$ ipython --no-banner

In [1]: import numpy as np

In [2]: np.set_printoptions(precision=2, suppress=True, linewidth=100, floatmode="fixed")

In [3]: W0 = np.loadtxt("out15.csv", delimiter=",")

In [4]: W0.round(2) + 0
Out[4]: 
array([[ 2.72, -0.06, -0.93,  2.21, -0.09, -1.28,  1.25,  0.44, -0.03,  2.06,  1.25, -0.67, -0.53,
         1.35, -1.25],
       [-0.06,  1.48, -1.85, -1.18,  0.33,  0.50, -0.51, -1.01, -1.69,  1.18,  1.42,  0.71,  1.55,
         1.78, -2.01],
       [-0.93, -1.85,  0.57, -0.10,  0.87,  1.43,  0.53, -1.18, -2.19, -0.97, -1.32,  2.39, -2.78,
         0.84, -1.67],
       [ 2.21, -1.18, -0.10, -0.44,  0.51, -0.90, -3.79,  2.10, -3.34,  0.00, -0.36, -1.07,  1.15,
        -1.31,  0.79],
       [-0.09,  0.33,  0.87,  0.51,  0.46, -2.44, -2.08,  0.64, -0.82, -0.55,  1.24, -1.31,  1.33,
        -0.87, -0.35],
       [-1.28,  0.50,  1.43, -0.90, -2.44, -0.60, -1.67, -3.57,  2.26,  1.41, -3.50, -0.89,  1.51,
         0.03,  1.91],
       [ 1.25, -0.51,  0.53, -3.79, -2.08, -1.67, -2.80, -1.19, -0.59,  0.16, -0.06, -0.20, -1.59,
        -0.77, -1.44],
       [ 0.44, -1.01, -1.18,  2.10,  0.64, -3.57, -1.19,  1.81,  1.55,  1.08, -2.41,  1.37,  0.01,
         1.35,  3.23],
       [-0.03, -1.69, -2.19, -3.34, -0.82,  2.26, -0.59,  1.55,  2.53,  2.52,  1.42,  0.06,  0.07,
         0.93,  1.03],
       [ 2.06,  1.18, -0.97,  0.00, -0.55,  1.41,  0.16,  1.08,  2.52,  0.47,  2.47, -0.46, -0.31,
        -1.79,  0.49],
       [ 1.25,  1.42, -1.32, -0.36,  1.24, -3.50, -0.06, -2.41,  1.42,  2.47,  3.57,  2.13, -1.30,
         0.17,  0.59],
       [-0.67,  0.71,  2.39, -1.07, -1.31, -0.89, -0.20,  1.37,  0.06, -0.46,  2.13,  0.75,  3.30,
         1.46,  0.52],
       [-0.53,  1.55, -2.78,  1.15,  1.33,  1.51, -1.59,  0.01,  0.07, -0.31, -1.30,  3.30,  2.04,
         1.96, -1.72],
       [ 1.35,  1.78,  0.84, -1.31, -0.87,  0.03, -0.77,  1.35,  0.93, -1.79,  0.17,  1.46,  1.96,
         2.54,  0.19],
       [-1.25, -2.01, -1.67,  0.79, -0.35,  1.91, -1.44,  3.23,  1.03,  0.49,  0.59,  0.52, -1.72,
         0.19, -0.10]])

In [5]: np.linalg.matrix_rank(W0, rtol=0.1)
Out[5]: np.int64(14)

In [6]: np.round(np.linalg.norm(W0, 2) / np.linalg.norm(W0), 2)
Out[6]: np.float64(0.39)

In [7]: print(np.argsort(-np.linalg.norm(W0, axis=0).round(6), kind="stable")[:3])
[ 5 10  7]
